% ipython --no-banner

In [1]: import numpy as np

In [2]: np.set_printoptions(precision=2, suppress=True, linewidth=120)

In [3]: m1 = np.loadtxt("out8.csv", delimiter=",")

In [4]: m1
Out[4]: 
array([[-3.72, -0.58,  2.13,  0.62,  8.92, -1.52,  6.35,  3.13, -5.26, -3.64,  0.23, -8.95],
       [ 2.79, -1.52,  1.96, -0.31,  5.59,  0.36,  1.  ,  1.86,  8.22,  1.61,  1.92, -3.08],
       [-4.55,  1.04, -5.18, -2.97, -5.82, -6.23,  2.4 , -5.24,  2.22,  3.39,  2.06, -2.22],
       [ 0.11, -1.82,  3.28,  4.36, -2.7 , -0.28,  8.38, -1.35, -2.15,  0.58,  0.23,  6.55],
       [-2.68,  2.13, -6.89,  2.28,  2.24,  2.02,  1.02,  1.49, -1.02,  3.96, -6.08,  2.44],
       [ 1.33,  8.7 ,  2.33, -2.31, -3.33,  8.84,  1.53, -2.35, -1.57,  3.05,  3.81, -2.84],
       [ 2.57, -1.05, -1.55, -1.17,  5.5 ,  4.69, -1.15, -3.83,  2.17, -8.53, -2.73,  0.85],
       [-3.46, -5.74, -1.29, -4.98,  3.25,  3.56, -1.61,  0.08, -0.09, -0.95,  8.05, -1.43],
       [-3.55,  7.44, -2.16,  5.  ,  1.07, -4.24,  1.89,  4.48, -3.31, -2.85,  0.46,  7.18],
       [10.68, -0.89, -4.97,  2.3 ,  2.23, -0.34,  2.03, -3.1 , -0.39,  3.5 ,  3.33,  3.14]])

In [5]: x = np.array([0, -3, -3, -3, -3, 0, -5, 2, 2, 0, -5, 0])

In [6]: a = np.maximum(m1 @ x, 0)

In [7]: m1 * (a > 1e-9)[:, None]
Out[7]: 
array([[-0.  , -0.  ,  0.  ,  0.  ,  0.  , -0.  ,  0.  ,  0.  , -0.  , -0.  ,  0.  , -0.  ],
       [ 0.  , -0.  ,  0.  , -0.  ,  0.  ,  0.  ,  0.  ,  0.  ,  0.  ,  0.  ,  0.  , -0.  ],
       [-4.55,  1.04, -5.18, -2.97, -5.82, -6.23,  2.4 , -5.24,  2.22,  3.39,  2.06, -2.22],
       [ 0.  , -0.  ,  0.  ,  0.  , -0.  , -0.  ,  0.  , -0.  , -0.  ,  0.  ,  0.  ,  0.  ],
       [-2.68,  2.13, -6.89,  2.28,  2.24,  2.02,  1.02,  1.49, -1.02,  3.96, -6.08,  2.44],
       [ 0.  ,  0.  ,  0.  , -0.  , -0.  ,  0.  ,  0.  , -0.  , -0.  ,  0.  ,  0.  , -0.  ],
       [ 2.57, -1.05, -1.55, -1.17,  5.5 ,  4.69, -1.15, -3.83,  2.17, -8.53, -2.73,  0.85],
       [-0.  , -0.  , -0.  , -0.  ,  0.  ,  0.  , -0.  ,  0.  , -0.  , -0.  ,  0.  , -0.  ],
       [-0.  ,  0.  , -0.  ,  0.  ,  0.  , -0.  ,  0.  ,  0.  , -0.  , -0.  ,  0.  ,  0.  ],
       [ 0.  , -0.  , -0.  ,  0.  ,  0.  , -0.  ,  0.  , -0.  , -0.  ,  0.  ,  0.  ,  0.  ]])

In [8]: np.tanh(m1 @ x)
Out[8]: array([-1., -1.,  1., -1.,  1., -1.,  1., -1., -1., -1.])

In [9]: np.maximum(m1 @ x, 0) - np.maximum(-m1 @ x, 0)
Out[9]: array([-70.43, -11.6 ,  10.45, -59.41,  26.96, -50.71,  10.89,  -5.94, -43.46, -29.79])

In [10]: np.flatnonzero(a > 1e-9)
Out[10]: array([2, 4, 6])

In [11]: a
Out[11]: array([ 0.  ,  0.  , 10.45,  0.  , 26.96,  0.  , 10.89,  0.  ,  0.  ,  0.  ])

In [12]: np.maximum(m1 @ (3 * x), 0)
Out[12]: array([ 0.  ,  0.  , 31.35,  0.  , 80.88,  0.  , 32.67,  0.  ,  0.  ,  0.  ])
